$ python3 -q
>>> import numpy as np
>>> np.set_printoptions(precision=2, suppress=True, linewidth=140)
>>> W0 = np.array([[-1, -5, 1, -5],
...     [0, -1, -2, -1],
...     [-2, 2, 3, 0],
...     [-1, 2, -2, -5],
...     [-5, -5, -4, -3],
...     [0, 4, -4, -4],
...     [4, 4, -3, 1],
...     [-5, 3, -4, 3],
...     [2, 4, 3, -5],
...     [-5, -4, 4, -5]])
>>> W0[-1] = W0[0] + 2 * W0[1]
>>> W0
array([[-1, -5,  1, -5],
       [ 0, -1, -2, -1],
       [-2,  2,  3,  0],
       [-1,  2, -2, -5],
       [-5, -5, -4, -3],
       [ 0,  4, -4, -4],
       [ 4,  4, -3,  1],
       [-5,  3, -4,  3],
       [ 2,  4,  3, -5],
       [-1, -7, -3, -7]])
>>> Xs = W0 - W0.mean(axis=0)
>>> left, s, Vh = np.linalg.svd(Xs, full_matrices=False)
>>> np.searchsorted(np.cumsum(s ** 2) / (s ** 2).sum(), 0.9) + 1
np.int64(3)
>>> (np.sign(left[:, 0]) == np.sign(left[0, 0])).astype(int)
array([1, 1, 0, 0, 1, 0, 0, 0, 0, 1])
>>> Vh[0] * np.sign(Vh[0, np.abs(Vh[0]).argmax()])
array([0.23, 0.87, 0.08, 0.42])
>>> np.abs(left[:, 0]).argmax()
np.int64(9)
>>> np.abs(Vh[0]).argmax()
np.int64(1)
>>> m1 = np.loadtxt("dump.csv", delimiter=",")
>>> m1
array([[-2.,  0.,  7.,  3., -6., -8.,  7.],
       [ 0.,  8.,  4.,  0.,  2., -5., -1.],
       [ 0.,  0.,  5.,  5., -3., -2., -9.],
       [ 0.,  0.,  0.,  6., -5.,  8.,  6.],
       [ 0.,  0.,  0.,  0., -8.,  5., -3.],
       [ 0.,  0.,  0.,  0.,  0.,  8.,  1.],
       [ 0.,  0.,  0.,  0.,  0.,  0., -2.]])
>>> np.abs(m1).max()
np.float64(9.0)
>>> m1.mean(axis=0)
array([-0.29,  1.14,  2.29,  2.  , -2.86,  0.86, -0.14])
>>> m1[:, 7]
Traceback (most recent call last):
  File "<python-input-16>", line 1, in <module>
    m1[:, 7]
    ~~^^^^^^
IndexError: index 7 is out of bounds for axis 1 with size 7
>>> m1.shape
(7, 7)
>>> m1.sum(axis=1)
array([ 1.,  8., -4., 15., -6.,  9., -2.])
>>> np.count_nonzero(m1)
np.int64(26)
>>> np.diff(m1, axis=0)
array([[ 2.,  8., -3., -3.,  8.,  3., -8.],
       [ 0., -8.,  1.,  5., -5.,  3., -8.],
       [ 0.,  0., -5.,  1., -2., 10., 15.],
       [ 0.,  0.,  0., -6., -3., -3., -9.],
       [ 0.,  0.,  0.,  0.,  8.,  3.,  4.],
       [ 0.,  0.,  0.,  0.,  0., -8., -3.]])
>>> m1 - m1[0]
array([[  0.,   0.,   0.,   0.,   0.,   0.,   0.],
       [  2.,   8.,  -3.,  -3.,   8.,   3.,  -8.],
       [  2.,   0.,  -2.,   2.,   3.,   6., -16.],
       [  2.,   0.,  -7.,   3.,   1.,  16.,  -1.],
       [  2.,   0.,  -7.,  -3.,  -2.,  13., -10.],
       [  2.,   0.,  -7.,  -3.,   6.,  16.,  -6.],
       [  2.,   0.,  -7.,  -3.,   6.,   8.,  -9.]])
>>> M2 = np.linalg.inv(m1)
>>> np.round(m1 @ M2, 2) + 0
array([[1., 0., 0., 0., 0., 0., 0.],
       [0., 1., 0., 0., 0., 0., 0.],
       [0., 0., 1., 0., 0., 0., 0.],
       [0., 0., 0., 1., 0., 0., 0.],
       [0., 0., 0., 0., 1., 0., 0.],
       [0., 0., 0., 0., 0., 1., 0.],
       [0., 0., 0., 0., 0., 0., 1.]])
>>> np.round(np.linalg.cond(m1), 2)
np.float64(116.96)
>>> np.round(np.linalg.det(m1) * np.linalg.det(M2), 2)
np.float64(1.0)
>>> round(float(np.linalg.slogdet(m1)[0]), 2)
-1.0
>>> np.round(np.linalg.inv(M2), 2) + 0
array([[-2.,  0.,  7.,  3., -6., -8.,  7.],
       [ 0.,  8.,  4.,  0.,  2., -5., -1.],
       [ 0.,  0.,  5.,  5., -3., -2., -9.],
       [ 0.,  0.,  0.,  6., -5.,  8.,  6.],
       [ 0.,  0.,  0.,  0., -8.,  5., -3.],
       [ 0.,  0.,  0.,  0.,  0.,  8.,  1.],
       [ 0.,  0.,  0.,  0.,  0.,  0., -2.]])
>>> np.linalg.det(m1) * M2
array([[ 30720.,      0., -43008.,  20480., -19712.,  11808., 397968.],
       [    -0.,  -7680.,   6144.,  -5120.,  -1024.,   2496., -36384.],
       [    -0.,     -0., -12288.,  10240.,  -1792., -12192.,  82608.],
       [    -0.,     -0.,     -0., -10240.,   6400.,   6240., -37200.],
       [     0.,      0.,      0.,      0.,   7680.,  -4800., -13920.],
       [    -0.,     -0.,     -0.,     -0.,     -0.,  -7680.,  -3840.],
       [     0.,      0.,      0.,      0.,      0.,      0.,  30720.]])
>>> A = np.load("test17.npy")
>>> A
array([[ -0.9 ,   0.29,  -0.33,  -1.07,   0.57,  -1.17,  -0.15],
       [ -8.99,   3.06,  -3.01, -10.53,   6.  , -12.03,  -1.53],
       [  1.3 ,  -0.46,   0.41,   1.52,  -0.85,   1.76,   0.23],
       [  2.94,  -0.96,   0.99,   3.44,  -1.94,   3.91,   0.5 ],
       [  5.84,  -1.95,   1.89,   6.85,  -3.9 ,   7.79,   0.96],
       [  8.6 ,  -2.87,   2.86,  10.1 ,  -5.73,  11.5 ,   1.44],
       [ -4.16,   1.35,  -1.37,  -4.83,   2.75,  -5.52,  -0.72],
       [  6.36,  -2.15,   2.11,   7.43,  -4.25,   8.48,   1.08],
       [ -1.06,   0.36,  -0.37,  -1.25,   0.72,  -1.43,  -0.18],
       [  2.85,  -0.97,   0.97,   3.3 ,  -1.92,   3.77,   0.52],
       [ -7.18,   2.36,  -2.4 ,  -8.39,   4.81,  -9.58,  -1.21],
       [-10.23,   3.43,  -3.4 , -11.92,   6.82, -13.61,  -1.7 ],
       [  8.21,  -2.72,   2.77,   9.61,  -5.5 ,  10.95,   1.35],
       [ -4.08,   1.37,  -1.35,  -4.75,   2.71,  -5.42,  -0.67],
       [ -0.71,   0.25,  -0.23,  -0.81,   0.45,  -0.92,  -0.12],
       [  6.22,  -2.04,   2.06,   7.28,  -4.15,   8.32,   1.01],
       [ -2.43,   0.83,  -0.81,  -2.83,   1.58,  -3.2 ,  -0.4 ],
       [  6.07,  -2.  ,   1.99,   7.06,  -4.07,   8.09,   1.02],
       [ -0.66,   0.22,  -0.24,  -0.79,   0.46,  -0.87,  -0.08],
       [ -1.49,   0.49,  -0.49,  -1.75,   0.98,  -1.99,  -0.24],
       [ -0.4 ,   0.13,  -0.16,  -0.47,   0.25,  -0.51,  -0.02],
       [  6.43,  -2.17,   2.17,   7.52,  -4.31,   8.63,   1.05],
       [  2.22,  -0.72,   0.73,   2.59,  -1.47,   2.98,   0.37],
       [-15.08,   5.01,  -5.04, -17.6 ,  10.06, -20.1 ,  -2.51],
       [ -7.37,   2.48,  -2.47,  -8.64,   4.92,  -9.86,  -1.22],
       [  8.24,  -2.71,   2.74,   9.65,  -5.51,  11.02,   1.39],
       [ -1.11,   0.36,  -0.37,  -1.33,   0.73,  -1.54,  -0.22],
       [ -0.7 ,   0.24,  -0.22,  -0.86,   0.51,  -0.99,  -0.09],
       [ -5.2 ,   1.72,  -1.69,  -6.04,   3.45,  -6.9 ,  -0.87],
       [  1.98,  -0.66,   0.66,   2.29,  -1.35,   2.65,   0.31],
       [ -5.6 ,   1.85,  -1.88,  -6.53,   3.73,  -7.5 ,  -0.96],
       [ -3.06,   1.03,  -1.02,  -3.6 ,   2.03,  -4.1 ,  -0.51],
       [ -0.29,   0.1 ,  -0.11,  -0.32,   0.16,  -0.38,  -0.05],
       [ 15.92,  -5.32,   5.31,  18.61, -10.61,  21.21,   2.66],
       [ -4.83,   1.6 ,  -1.61,  -5.65,   3.21,  -6.43,  -0.79]])
>>> W2 = A[[29, 34]].astype(float)
>>> for _ in range(3):
...     labels = np.linalg.norm(A[:, None] - W2, axis=-1).argmin(axis=1)
...     W2 = np.array([A[labels == j].mean(axis=0) for j in range(2)])
... 
>>> labels
array([0, 1, 0, 0, 0, 0, 1, 0, 0, 0, 1, 1, 0, 1, 0, 0, 1, 0, 0, 1, 0, 0, 0, 1, 1, 0, 0, 0, 1, 0, 1, 1, 0, 0, 1])
>>> W2
array([[ 3.52, -1.17,  1.17,  4.11, -2.35,  4.69,  0.59],
       [-6.13,  2.04, -2.04, -7.16,  4.08, -8.17, -1.03]])
>>> np.abs(W2[1] - W2[0]).argmax()
np.int64(5)
>>> np.bincount(labels)
array([22, 13])
